% python3 -q
>>> import numpy as np
>>> import numpy.linalg as la
>>> np.set_printoptions(precision=1, suppress=True, linewidth=100, sign=" ")
>>> M = np.load("dump.npy")
>>> print(M)
[[  3.6  14.    2.7]
 [ 21.2  -6.5 -25.4]
 [ -2.2  -0.5  24.5]
 [ -3.2  25.3  39.3]
 [ -8.4  44.6  32.4]
 [ 17.6  17.3  -8.7]
 [ -3.2  14.2   0.6]
 [ -1.    3.6   1.6]
 [ -4.1  -7.   23. ]
 [ 15.8   9.2   1.8]
 [  6.8  -3.2  16.1]
 [  5.5  -1.2  -3.1]
 [ -8.6  -6.1   2. ]
 [ 27.1 -22.2 -39.3]
 [  3.3 -24.  -25.2]
 [ -3.9 -27.8   0.9]
 [-10.1   3.6   4.7]
 [ -1.4   2.3   8.7]
 [ 13.   -3.8 -35.7]
 [ -2.   -9.   -3.8]
 [-17.3  14.6  28.9]
 [ -8.7  26.    6.9]
 [  7.8  -7.8 -21.7]
 [  1.1   9.8   4.5]
 [ -2.1   6.1  16.3]
 [  4.4 -17.7  25.6]
 [ -1.2  11.6   7.6]
 [  9.7 -24.4  13.7]
 [-13.   35.1   6.7]]
>>> cen = M - M.mean(axis=0)
>>> Uu, sigma, vt = la.svd(cen, full_matrices=False)
>>> print(np.round(cen.mean(axis=0), 1) + 0)
[ 0.  0.  0.]
>>> print((np.sign(Uu[:, 0]) == np.sign(Uu[0, 0])).astype(int))
[ 1  0  1  1  1  0  1  0  1  0  1  0  0  0  0  0  1  1  0  0  1  1  0  1  1  1  1  0  1]
>>> print(np.abs(vt[-1]))
[ 0.9  0.1  0.3]
>>> print(la.matrix_rank(cen))
3
>>> print(round((sigma ** 2).sum() ** 2 / (sigma ** 4).sum(), 1))
1.9
>>> d = la.norm(M[:, None] - M[None], axis=-1)
>>> print(np.flatnonzero(d[21] < d.mean() / 2))
[  6  21  26  28]
>>> print(d.mean(axis=1).argmax())
13
>>> print(d.shape)
(29, 29)
>>> print(np.unravel_index(d.round(6).argmax(), d.shape))
(np.int64(4), np.int64(13))
>>> cen = (M - M.mean(axis=0)) / M.std(axis=0)
>>> print(np.argwhere(np.abs(cen) > 2))
[[  4   1]
 [ 13   0]
 [ 13   2]
 [ 18   2]]
>>> coef = la.lstsq(np.delete(cen, 0, axis=1), cen[:, 0])[0]
>>> print(round(float(1 - np.var(cen[:, 0] - np.delete(cen, 0, axis=1) @ coef)), 1))
0.4
>>> print(coef)
[-0.2 -0.6]
